>>> import numpy as np
>>> import numpy.linalg as la
>>> np.set_printoptions(precision=3, suppress=True, linewidth=100, legacy="1.25")
>>> def rnd(a):
...     return np.round(a, 3) + 0
... 
>>> M = np.load("arr.npy")
>>> M
array([[-2.7,  1.3,  1.1,  0.1, -1.1,  1.1, -0.8],
       [-7.8,  1. , -0.7,  1.7, -0.7,  0.1, -1. ],
       [-3.6, -0.6,  0.3,  1.5,  1.6, -0.5, -0.3],
       [ 2.7, -0.3, -0.5, -0.1, -0.6, -0.6, -2.3]])
>>> theta = np.radians(180)
>>> r_ = np.eye(7)
>>> r_[0, 0] = r_[4, 4] = np.cos(theta)
>>> r_[0, 4], r_[4, 0] = -np.sin(theta), np.sin(theta)
>>> rnd(r_)
array([[-1.,  0.,  0.,  0.,  0.,  0.,  0.],
       [ 0.,  1.,  0.,  0.,  0.,  0.,  0.],
       [ 0.,  0.,  1.,  0.,  0.,  0.,  0.],
       [ 0.,  0.,  0.,  1.,  0.,  0.,  0.],
       [ 0.,  0.,  0.,  0., -1.,  0.,  0.],
       [ 0.,  0.,  0.,  0.,  0.,  1.,  0.],
       [ 0.,  0.,  0.,  0.,  0.,  0.,  1.]])
>>> B = M @ r_.T
>>> rnd(la.det(r_)), np.trace(r_)
(1.0, 3.0)
>>> rnd(B)
array([[ 2.7,  1.3,  1.1,  0.1,  1.1,  1.1, -0.8],
       [ 7.8,  1. , -0.7,  1.7,  0.7,  0.1, -1. ],
       [ 3.6, -0.6,  0.3,  1.5, -1.6, -0.5, -0.3],
       [-2.7, -0.3, -0.5, -0.1,  0.6, -0.6, -2.3]])
>>> W0 = np.loadtxt("w.csv", delimiter=",")
>>> W0
array([[3.082, 1.966, 0.929, 0.997],
       [2.843, 1.932, 0.97 , 1.072],
       [2.922, 2.25 , 0.896, 0.947],
       [3.006, 1.856, 0.967, 0.967],
       [3.043, 1.923, 0.966, 1.003],
       [2.943, 1.844, 0.913, 1.113],
       [3.062, 2.08 , 0.975, 1.276],
       [2.939, 1.934, 0.87 , 1.109],
       [3.089, 1.967, 1.139, 1.036],
       [3.087, 2.029, 0.943, 1.059],
       [3.286, 1.857, 1.117, 0.984],
       [2.962, 1.975, 0.784, 1.093],
       [2.984, 2.063, 1.014, 0.924],
       [2.947, 1.924, 1.056, 1.081],
       [3.044, 2.008, 0.964, 1.105],
       [2.974, 1.974, 1.144, 0.99 ],
       [2.962, 1.943, 1.052, 0.997],
       [3.056, 1.911, 1.065, 1.002],
       [2.001, 0.958, 3.003, 0.967],
       [1.908, 1.06 , 2.95 , 1.183],
       [1.992, 0.974, 3.072, 1.138],
       [1.783, 1.14 , 3.093, 0.912],
       [2.036, 1.212, 2.894, 0.969],
       [2.09 , 0.959, 2.989, 1.098],
       [1.773, 1.101, 2.918, 1.015],
       [1.999, 0.881, 2.87 , 1.082],
       [2.122, 1.169, 2.939, 0.9  ],
       [2.115, 1.196, 2.868, 0.938],
       [1.912, 1.232, 3.192, 0.983],
       [2.103, 0.952, 3.137, 0.953],
       [2.062, 1.232, 3.213, 0.969],
       [1.937, 0.908, 2.737, 0.844],
       [1.958, 0.906, 2.981, 0.961],
       [2.127, 0.908, 2.95 , 0.965],
       [1.984, 0.995, 3.079, 0.896],
       [1.859, 1.118, 3.006, 0.96 ]])
>>> la.norm(W0, axis=1).argmax()
30
>>> rnd(la.norm(W0, axis=0))
array([15.323,  9.489, 13.39 ,  6.104])
>>> rnd(la.norm(W0, 1)), rnd(la.norm(W0, np.inf))
(89.992, 7.476)
>>> rnd(W0[1] @ W0[19])
11.602
>>> rnd(la.norm(W0, "nuc"))
30.602
>>> rnd(la.norm(W0) ** 2 / la.norm(W0, 2) ** 2)
1.112
>>> rnd(la.norm(W0[1], 1)), rnd(la.norm(W0[1], np.inf))
(6.817, 2.843)
